$ ipython --no-banner

In [1]: import numpy as np

In [2]: from numpy import linalg as LA

In [3]: np.set_printoptions(precision=2, suppress=True, linewidth=200, floatmode="fixed")

In [4]: rd = lambda a: np.round(a, 2) + 0

In [5]: data = np.loadtxt("a.csv", delimiter=",")

In [6]: rd(data)
Out[6]: 
array([[ 0.76, -1.38, -0.94, -2.05, -1.20],
       [ 1.22,  1.44,  1.50, -1.63,  0.72],
       [ 0.92, -1.91,  1.98,  0.78, -0.10],
       [ 2.14, -0.18, -1.40,  0.76,  1.36],
       [ 1.22,  1.16,  0.05,  0.99, -2.27]])

In [7]: u = np.array([-2, -1, 5, -7, -7])

In [8]: A2 = data + np.outer(u, np.eye(5)[2])

In [9]: LA.matrix_rank(LA.inv(A2) - LA.inv(data), tol=1e-8)
Out[9]: np.int64(1)

In [10]: rd(A2)
Out[10]: 
array([[ 0.76, -1.38, -2.94, -2.05, -1.20],
       [ 1.22,  1.44,  0.50, -1.63,  0.72],
       [ 0.92, -1.91,  6.98,  0.78, -0.10],
       [ 2.14, -0.18, -8.40,  0.76,  1.36],
       [ 1.22,  1.16, -6.95,  0.99, -2.27]])

In [11]: A = np.load("x.npy")

In [12]: A
Out[12]: 
array([[3, 3, 3, 3, 3, 3],
       [1, 0, 1, 0, 1, 0],
       [2, 2, 2, 2, 2, 2],
       [3, 3, 3, 3, 3, 3],
       [1, 0, 1, 0, 1, 0],
       [2, 2, 2, 2, 2, 2]])

In [13]: [round(float(x), 2) for x in LA.svd(A, compute_uv=False)[:3]]
Out[13]: [12.61, 1.72, 0.0]

In [14]: np.argsort(-LA.norm(A, axis=0).round(6), kind="stable")[:3]
Out[14]: array([0, 2, 4])

In [15]: rd(A @ LA.pinv(A) @ A)
Out[15]: 
array([[3.00, 3.00, 3.00, 3.00, 3.00, 3.00],
       [1.00, 0.00, 1.00, 0.00, 1.00, 0.00],
       [2.00, 2.00, 2.00, 2.00, 2.00, 2.00],
       [3.00, 3.00, 3.00, 3.00, 3.00, 3.00],
       [1.00, 0.00, 1.00, 0.00, 1.00, 0.00],
       [2.00, 2.00, 2.00, 2.00, 2.00, 2.00]])

In [16]: np.abs(np.diag(LA.qr(A)[1])) > 1e-9
Out[16]: array([ True,  True, False, False, False, False])

In [17]: LA.lstsq(A[:-1].T, A[-1])[2]
Out[17]: np.int32(2)

In [18]: rd(np.trace(LA.pinv(A) @ A))
Out[18]: np.float64(2.0)

In [19]: rng = np.random.default_rng(787)

In [20]: A2 = A + rng.integers(-2, 3, (6, 2)) @ rng.integers(-2, 3, (2, 6))

In [21]: A2
Out[21]: 
array([[-3,  3, -1,  5, -1,  3],
       [ 3, -1,  3, -1,  1,  2],
       [ 6,  0,  6,  0,  2,  6],
       [ 1,  7, -1,  5,  7, -5],
       [ 4,  0,  3, -1,  3,  0],
       [ 7,  1,  6,  0,  4,  4]])

In [22]: rd(LA.svd(A2 - A, compute_uv=False))
Out[22]: array([15.53,  9.64,  0.00,  0.00,  0.00,  0.00])

In [23]: A2 - A
Out[23]: 
array([[-6,  0, -4,  2, -4,  0],
       [ 2, -1,  2, -1,  0,  2],
       [ 4, -2,  4, -2,  0,  4],
       [-2,  4, -4,  2,  4, -8],
       [ 3,  0,  2, -1,  2,  0],
       [ 5, -1,  4, -2,  2,  2]])

In [24]: np.abs(A2 - A).sum(axis=1)
Out[24]: array([16,  8, 16, 24,  8, 16])

In [25]: W0 = np.load("dump.npy")

In [26]: W0
Out[26]: 
array([[1, 3, 1],
       [2, 3, 1],
       [2, 3, 3],
       [0, 2, 2],
       [1, 1, 3]])

In [27]: A2 = np.c_[W0[:, :1] @ np.array([[0]]), np.array([-1, -8, -7, 5, -4])]

In [28]: A2
Out[28]: 
array([[ 0, -1],
       [ 0, -8],
       [ 0, -7],
       [ 0,  5],
       [ 0, -4]])

In [29]: LA.matrix_rank(np.c_[W0, A2])
Out[29]: np.int64(4)

In [30]: rd(LA.norm(LA.qr(W0)[0].T @ A2, axis=0) ** 2 / ((A2 ** 2).sum(axis=0) + 1e-12))
Out[30]: array([0.00, 1.00])

In [31]: rd(LA.lstsq(W0, A2[:, 0])[0])
Out[31]: array([0.00, 0.00, 0.00])

In [32]: t3 = np.stack([W0, 5 * W0, W0[::-1]])

In [33]: rd(LA.norm(t3, axis=(1, 2)))
Out[33]: array([ 8.12, 40.62,  8.12])

In [34]: t3.sum(axis=0)
Out[34]: 
array([[ 7, 19,  9],
       [12, 20,  8],
       [14, 21, 21],
       [ 2, 15, 13],
       [ 7,  9, 19]])
